$ python3 -q
>>> import numpy as np
>>> from numpy import linalg as LA
>>> np.set_printoptions(suppress=True, linewidth=160)
>>> E = np.loadtxt("dump.csv", delimiter=",")
>>> E.round(3)
array([[  2.737,  -4.564,  -2.672,   2.436],
       [  4.995,   0.233,   3.258,   7.233],
       [  4.191,  -2.478,   4.158,   4.522],
       [  5.567,   3.106,  -0.216,  10.106],
       [  6.248,   3.318,   5.276,  10.318],
       [  7.237,   5.22 ,   8.473,  12.22 ],
       [  2.995,  -6.106,   4.276,   0.894],
       [  5.652,   2.549,   2.225,   9.549],
       [  3.431,  -5.553,   6.535,   1.447],
       [  6.26 ,   2.372,   8.228,   9.372],
       [  1.383, -10.33 ,   2.439,  -3.33 ],
       [  2.737,  -7.744,   6.863,  -0.744],
       [  3.293,  -5.039,   3.753,   1.961],
       [  4.875,   0.331,   1.882,   7.331],
       [  4.222,  -3.785,   8.353,   3.215],
       [  3.694,  -3.049,   1.388,   3.951],
       [  6.403,   3.313,   6.685,  10.313],
       [  3.614,  -4.638,   5.436,   2.362],
       [  7.177,   8.176,  -0.932,  15.176],
       [  5.618,   0.647,   7.619,   7.647],
       [  7.961,   6.914,   9.905,  13.914],
       [  5.216,  -0.308,   6.87 ,   6.692],
       [  4.382,  -1.59 ,   3.209,   5.41 ],
       [  7.236,   8.989,  -2.842,  15.989],
       [  4.248,  -1.791,   2.602,   5.209],
       [  5.64 ,   2.337,   2.753,   9.337],
       [  5.522,   1.053,   5.539,   8.053],
       [  6.055,   2.586,   5.733,   9.586],
       [  3.053,  -6.445,   5.81 ,   0.555]])
>>> # rows and columns are dependent
>>> rank = LA.matrix_rank(E)
>>> rank
np.int64(3)
>>> null = LA.svd(E)[2][rank:].T
>>> null.shape
(4, 1)
>>> LA.matrix_rank(E.T @ E), LA.matrix_rank(E @ E.T)
(np.int64(3), np.int64(3))
>>> np.allclose(E @ null, 0)
True
>>> [int(LA.matrix_rank(np.delete(E, i, axis=0))) for i in range(29)]
[3, 3, 3, 3, 3, 3, 3, 3, 3, 3, 3, 3, 3, 3, 3, 3, 3, 3, 3, 3, 3, 3, 3, 3, 3, 3, 3, 3, 3]
>>> left, sigma, VT = LA.svd(E)
>>> evecs = VT[:(sigma > 1e-8).sum()]
>>> rng = np.random.default_rng(821)
>>> vec = E[24] + -3 * E[26] + rng.integers(2) * np.eye(4)[3]
>>> print(vec.round(3))
[-12.318  -4.95  -14.015 -18.95 ]
>>> print(LA.matrix_rank(np.vstack([E, vec])))
3
>>> np.round(np.diag(evecs.T @ evecs), 3)
array([0.349, 0.934, 0.992, 0.724])
>>> print(np.allclose(evecs.T @ evecs @ vec, vec))
True
>>> left, sigma, VT = LA.svd(E)
>>> np.argmax(sigma[:-1] / (sigma[1:] + 1e-6)) + 1
np.int64(3)
>>> print(sigma.round(3) + 0)
[56.063 29.174 12.632  0.   ]
>>> other = left[:, :3] @ np.diag(sigma[:3]) @ VT[:3]
>>> round(float(LA.norm(E - other, 2)), 3), np.round(sigma[3], 3)
(0.0, np.float64(0.0))
>>> other.round(3)
array([[  2.737,  -4.564,  -2.672,   2.436],
       [  4.995,   0.233,   3.258,   7.233],
       [  4.191,  -2.478,   4.158,   4.522],
       [  5.567,   3.106,  -0.216,  10.106],
       [  6.248,   3.318,   5.276,  10.318],
       [  7.237,   5.22 ,   8.473,  12.22 ],
       [  2.995,  -6.106,   4.276,   0.894],
       [  5.652,   2.549,   2.225,   9.549],
       [  3.431,  -5.553,   6.535,   1.447],
       [  6.26 ,   2.372,   8.228,   9.372],
       [  1.383, -10.33 ,   2.439,  -3.33 ],
       [  2.737,  -7.744,   6.863,  -0.744],
       [  3.293,  -5.039,   3.753,   1.961],
       [  4.875,   0.331,   1.882,   7.331],
       [  4.222,  -3.785,   8.353,   3.215],
       [  3.694,  -3.049,   1.388,   3.951],
       [  6.403,   3.313,   6.685,  10.313],
       [  3.614,  -4.638,   5.436,   2.362],
       [  7.177,   8.176,  -0.932,  15.176],
       [  5.618,   0.647,   7.619,   7.647],
       [  7.961,   6.914,   9.905,  13.914],
       [  5.216,  -0.308,   6.87 ,   6.692],
       [  4.382,  -1.59 ,   3.209,   5.41 ],
       [  7.236,   8.989,  -2.842,  15.989],
       [  4.248,  -1.791,   2.602,   5.209],
       [  5.64 ,   2.337,   2.753,   9.337],
       [  5.522,   1.053,   5.539,   8.053],
       [  6.055,   2.586,   5.733,   9.586],
       [  3.053,  -6.445,   5.81 ,   0.555]])
>>> LA.matrix_rank(other)
np.int64(3)
>>> blk = np.stack([E, 5 * E, E[::-1]])
>>> np.round(LA.norm(blk, axis=(1, 2)), 3)
array([ 64.449, 322.246,  64.449])
>>> print(LA.matrix_rank(blk))
[3 3 3]
>>> blk.shape
(3, 29, 4)
>>> np.round(np.einsum("bij,cij->bc", blk, blk), 3)
array([[  4153.689,  20768.443,   2432.183],
       [ 20768.443, 103842.214,  12160.917],
       [  2432.183,  12160.917,   4153.689]])
>>> J = np.load("a.npy")
>>> J
array([[ 6.,  4.,  0.,  0.,  0.,  4.,  2.,  6.,  6.,  4.,  4.],
       [ 4.,  6.,  0.,  0.,  0.,  4.,  2.,  6.,  6.,  4.,  4.],
       [ 0.,  0.,  2.,  0.,  0.,  0.,  0.,  0.,  0.,  0.,  0.],
       [ 0.,  0.,  0.,  2.,  0.,  0.,  0.,  0.,  0.,  0.,  0.],
       [ 0.,  0.,  0.,  0.,  2.,  0.,  0.,  0.,  0.,  0.,  0.],
       [ 4.,  4.,  0.,  0.,  0.,  6.,  2.,  6.,  6.,  4.,  4.],
       [ 2.,  2.,  0.,  0.,  0.,  2.,  3.,  3.,  3.,  2.,  2.],
       [ 6.,  6.,  0.,  0.,  0.,  6.,  3., 11.,  9.,  6.,  6.],
       [ 6.,  6.,  0.,  0.,  0.,  6.,  3.,  9., 11.,  6.,  6.],
       [ 4.,  4.,  0.,  0.,  0.,  4.,  2.,  6.,  6.,  6.,  4.],
       [ 4.,  4.,  0.,  0.,  0.,  4.,  2.,  6.,  6.,  4.,  6.]])
>>> left, sigma, VT = LA.svd(J)
>>> np.argmax(sigma[:-1] / (sigma[1:] + 1e-6)) + 1
np.int64(1)
>>> print(sigma.round(3))
[41.  2.  2.  2.  2.  2.  2.  2.  2.  2.  2.]
>>> other = left[:, :1] @ np.diag(sigma[:1]) @ VT[:1]
>>> np.abs(J - other).max()
np.float64(2.0)
>>> LA.matrix_rank(J, rtol=0.05)
np.int64(1)
>>> print(LA.matrix_rank(other))
1
>>> other.round(3)
array([[4.205, 4.205, 0.   , 0.   , 0.   , 4.205, 2.103, 6.308, 6.308, 4.205, 4.205],
       [4.205, 4.205, 0.   , 0.   , 0.   , 4.205, 2.103, 6.308, 6.308, 4.205, 4.205],
       [0.   , 0.   , 0.   , 0.   , 0.   , 0.   , 0.   , 0.   , 0.   , 0.   , 0.   ],
       [0.   , 0.   , 0.   , 0.   , 0.   , 0.   , 0.   , 0.   , 0.   , 0.   , 0.   ],
       [0.   , 0.   , 0.   , 0.   , 0.   , 0.   , 0.   , 0.   , 0.   , 0.   , 0.   ],
       [4.205, 4.205, 0.   , 0.   , 0.   , 4.205, 2.103, 6.308, 6.308, 4.205, 4.205],
       [2.103, 2.103, 0.   , 0.   , 0.   , 2.103, 1.051, 3.154, 3.154, 2.103, 2.103],
       [6.308, 6.308, 0.   , 0.   , 0.   , 6.308, 3.154, 9.462, 9.462, 6.308, 6.308],
       [6.308, 6.308, 0.   , 0.   , 0.   , 6.308, 3.154, 9.462, 9.462, 6.308, 6.308],
       [4.205, 4.205, 0.   , 0.   , 0.   , 4.205, 2.103, 6.308, 6.308, 4.205, 4.205],
       [4.205, 4.205, 0.   , 0.   , 0.   , 4.205, 2.103, 6.308, 6.308, 4.205, 4.205]])
>>> np.round(LA.norm(J - other) / LA.norm(J), 3)
np.float64(0.152)
>>> gram = J.T @ J
>>> np.trace(gram), (J ** 2).sum()
(np.float64(1721.0), np.float64(1721.0))
>>> (J @ J.T).shape
(11, 11)
>>> print(gram)
[[176. 172.   0.   0.   0. 172.  86. 258. 258. 172. 172.]
 [172. 176.   0.   0.   0. 172.  86. 258. 258. 172. 172.]
 [  0.   0.   4.   0.   0.   0.   0.   0.   0.   0.   0.]
 [  0.   0.   0.   4.   0.   0.   0.   0.   0.   0.   0.]
 [  0.   0.   0.   0.   4.   0.   0.   0.   0.   0.   0.]
 [172. 172.   0.   0.   0. 176.  86. 258. 258. 172. 172.]
 [ 86.  86.   0.   0.   0.  86.  47. 129. 129.  86.  86.]
 [258. 258.   0.   0.   0. 258. 129. 391. 387. 258. 258.]
 [258. 258.   0.   0.   0. 258. 129. 387. 391. 258. 258.]
 [172. 172.   0.   0.   0. 172.  86. 258. 258. 176. 172.]
 [172. 172.   0.   0.   0. 172.  86. 258. 258. 172. 176.]]
>>> round(float(np.abs(LA.eigvals(gram)).max()), 3)
1681.0
>>> print((gram + gram.T) / 2)
[[176. 172.   0.   0.   0. 172.  86. 258. 258. 172. 172.]
 [172. 176.   0.   0.   0. 172.  86. 258. 258. 172. 172.]
 [  0.   0.   4.   0.   0.   0.   0.   0.   0.   0.   0.]
 [  0.   0.   0.   4.   0.   0.   0.   0.   0.   0.   0.]
 [  0.   0.   0.   0.   4.   0.   0.   0.   0.   0.   0.]
 [172. 172.   0.   0.   0. 176.  86. 258. 258. 172. 172.]
 [ 86.  86.   0.   0.   0.  86.  47. 129. 129.  86.  86.]
 [258. 258.   0.   0.   0. 258. 129. 391. 387. 258. 258.]
 [258. 258.   0.   0.   0. 258. 129. 387. 391. 258. 258.]
 [172. 172.   0.   0.   0. 172.  86. 258. 258. 176. 172.]
 [172. 172.   0.   0.   0. 172.  86. 258. 258. 172. 176.]]
>>> gram @ gram
array([[289836., 289820.,      0.,      0.,      0., 289820., 144910., 434730., 434730., 289820., 289820.],
       [289820., 289836.,      0.,      0.,      0., 289820., 144910., 434730., 434730., 289820., 289820.],
       [     0.,      0.,     16.,      0.,      0.,      0.,      0.,      0.,      0.,      0.,      0.],
       [     0.,      0.,      0.,     16.,      0.,      0.,      0.,      0.,      0.,      0.,      0.],
       [     0.,      0.,      0.,      0.,     16.,      0.,      0.,      0.,      0.,      0.,      0.],
       [289820., 289820.,      0.,      0.,      0., 289836., 144910., 434730., 434730., 289820., 289820.],
       [144910., 144910.,      0.,      0.,      0., 144910.,  72471., 217365., 217365., 144910., 144910.],
       [434730., 434730.,      0.,      0.,      0., 434730., 217365., 652111., 652095., 434730., 434730.],
       [434730., 434730.,      0.,      0.,      0., 434730., 217365., 652095., 652111., 434730., 434730.],
       [289820., 289820.,      0.,      0.,      0., 289820., 144910., 434730., 434730., 289836., 289820.],
       [289820., 289820.,      0.,      0.,      0., 289820., 144910., 434730., 434730., 289820., 289836.]])
>>> vec = np.array([0, 1, 1, 1, 1, 2, -1, -2, -2, 2, 0])
>>> y = J @ vec
>>> b, lr = np.zeros(11), 1 / LA.norm(J, 2) ** 2
>>> for i in range(200):
...     b -= lr * J.T @ (J @ b - y)
...     if i % 50 == 0: print(i, round(LA.norm(J @ b - y), 3))
... 
0 9.093
50 8.072
100 7.165
150 6.361
>>> round(LA.cond(J), 3)
np.float64(20.5)
>>> feats = np.loadtxt("layer15.csv", delimiter=",")
>>> feats
array([[ 2.,  2.,  2.,  2.,  2.,  2.,  2.,  2.,  2.,  2.],
       [ 2.,  4.,  4.,  4.,  4.,  4.,  4.,  4.,  4.,  4.],
       [ 2.,  4.,  6.,  6.,  6.,  6.,  6.,  6.,  6.,  6.],
       [ 2.,  4.,  6.,  8.,  8.,  8.,  8.,  8.,  8.,  8.],
       [ 2.,  4.,  6.,  8., 10., 10., 10., 10., 10., 10.],
       [ 2.,  4.,  6.,  8., 10., 12., 12., 12., 12., 12.],
       [ 2.,  4.,  6.,  8., 10., 12., 14., 14., 14., 14.],
       [ 2.,  4.,  6.,  8., 10., 12., 14., 16., 16., 16.],
       [ 2.,  4.,  6.,  8., 10., 12., 14., 16., 18., 18.],
       [ 2.,  4.,  6.,  8., 10., 12., 14., 16., 18., 20.]])
>>> w, evecs = LA.eigh(feats)
>>> vec = np.array([-4, -1, -1, 3, -5, -4, 0, -8, 8, 1])
>>> np.round(evecs * np.maximum(w, 0) @ evecs.T, 3)
array([[ 2.,  2.,  2.,  2.,  2.,  2.,  2.,  2.,  2.,  2.],
       [ 2.,  4.,  4.,  4.,  4.,  4.,  4.,  4.,  4.,  4.],
       [ 2.,  4.,  6.,  6.,  6.,  6.,  6.,  6.,  6.,  6.],
       [ 2.,  4.,  6.,  8.,  8.,  8.,  8.,  8.,  8.,  8.],
       [ 2.,  4.,  6.,  8., 10., 10., 10., 10., 10., 10.],
       [ 2.,  4.,  6.,  8., 10., 12., 12., 12., 12., 12.],
       [ 2.,  4.,  6.,  8., 10., 12., 14., 14., 14., 14.],
       [ 2.,  4.,  6.,  8., 10., 12., 14., 16., 16., 16.],
       [ 2.,  4.,  6.,  8., 10., 12., 14., 16., 18., 18.],
       [ 2.,  4.,  6.,  8., 10., 12., 14., 16., 18., 20.]])
>>> np.round(LA.eigvalsh(feats[1:, 1:]), 3)
array([ 0.515,  0.564,  0.659,  0.832,  1.154,  1.823,  3.508,  9.786, 89.16 ])
>>> print(np.round(evecs * np.abs(w) @ evecs.T, 3))
[[ 2.  2.  2.  2.  2.  2.  2.  2.  2.  2.]
 [ 2.  4.  4.  4.  4.  4.  4.  4.  4.  4.]
 [ 2.  4.  6.  6.  6.  6.  6.  6.  6.  6.]
 [ 2.  4.  6.  8.  8.  8.  8.  8.  8.  8.]
 [ 2.  4.  6.  8. 10. 10. 10. 10. 10. 10.]
 [ 2.  4.  6.  8. 10. 12. 12. 12. 12. 12.]
 [ 2.  4.  6.  8. 10. 12. 14. 14. 14. 14.]
 [ 2.  4.  6.  8. 10. 12. 14. 16. 16. 16.]
 [ 2.  4.  6.  8. 10. 12. 14. 16. 18. 18.]
 [ 2.  4.  6.  8. 10. 12. 14. 16. 18. 20.]]
>>> np.round(vec @ feats @ vec / (vec @ vec), 3), round(float(w[0]), 3), round(float(w[-1]), 3)
(np.float64(3.939), 0.511, 89.532)
>>> other = feats + rng.integers(-2, 3, (10, 1)) @ rng.integers(-2, 3, (1, 10))
>>> other
array([[ 4.,  0.,  6.,  0.,  4.,  2.,  2.,  4.,  6.,  0.],
       [ 0.,  6.,  0.,  6.,  2.,  4.,  4.,  2.,  0.,  6.],
       [ 2.,  4.,  6.,  6.,  6.,  6.,  6.,  6.,  6.,  6.],
       [ 2.,  4.,  6.,  8.,  8.,  8.,  8.,  8.,  8.,  8.],
       [ 3.,  3.,  8.,  7., 11., 10., 10., 11., 12.,  9.],
       [ 3.,  3.,  8.,  7., 11., 12., 12., 13., 14., 11.],
       [ 1.,  5.,  4.,  9.,  9., 12., 14., 13., 12., 15.],
       [ 0.,  6.,  2., 10.,  8., 12., 14., 14., 12., 18.],
       [ 3.,  3.,  8.,  7., 11., 12., 14., 17., 20., 17.],
       [ 3.,  3.,  8.,  7., 11., 12., 14., 17., 20., 19.]])
>>> LA.matrix_rank(other - feats, tol=1e-8)
np.int64(1)
>>> print(other - feats)
[[ 2. -2.  4. -2.  2.  0.  0.  2.  4. -2.]
 [-2.  2. -4.  2. -2.  0.  0. -2. -4.  2.]
 [ 0.  0.  0.  0.  0.  0.  0.  0.  0.  0.]
 [ 0.  0.  0.  0.  0.  0.  0.  0.  0.  0.]
 [ 1. -1.  2. -1.  1.  0.  0.  1.  2. -1.]
 [ 1. -1.  2. -1.  1.  0.  0.  1.  2. -1.]
 [-1.  1. -2.  1. -1.  0.  0. -1. -2.  1.]
 [-2.  2. -4.  2. -2.  0.  0. -2. -4.  2.]
 [ 1. -1.  2. -1.  1.  0.  0.  1.  2. -1.]
 [ 1. -1.  2. -1.  1.  0.  0.  1.  2. -1.]]
>>> np.abs(other - feats).sum(axis=1)
array([20., 20.,  0.,  0., 10., 10., 10., 20., 10., 10.])
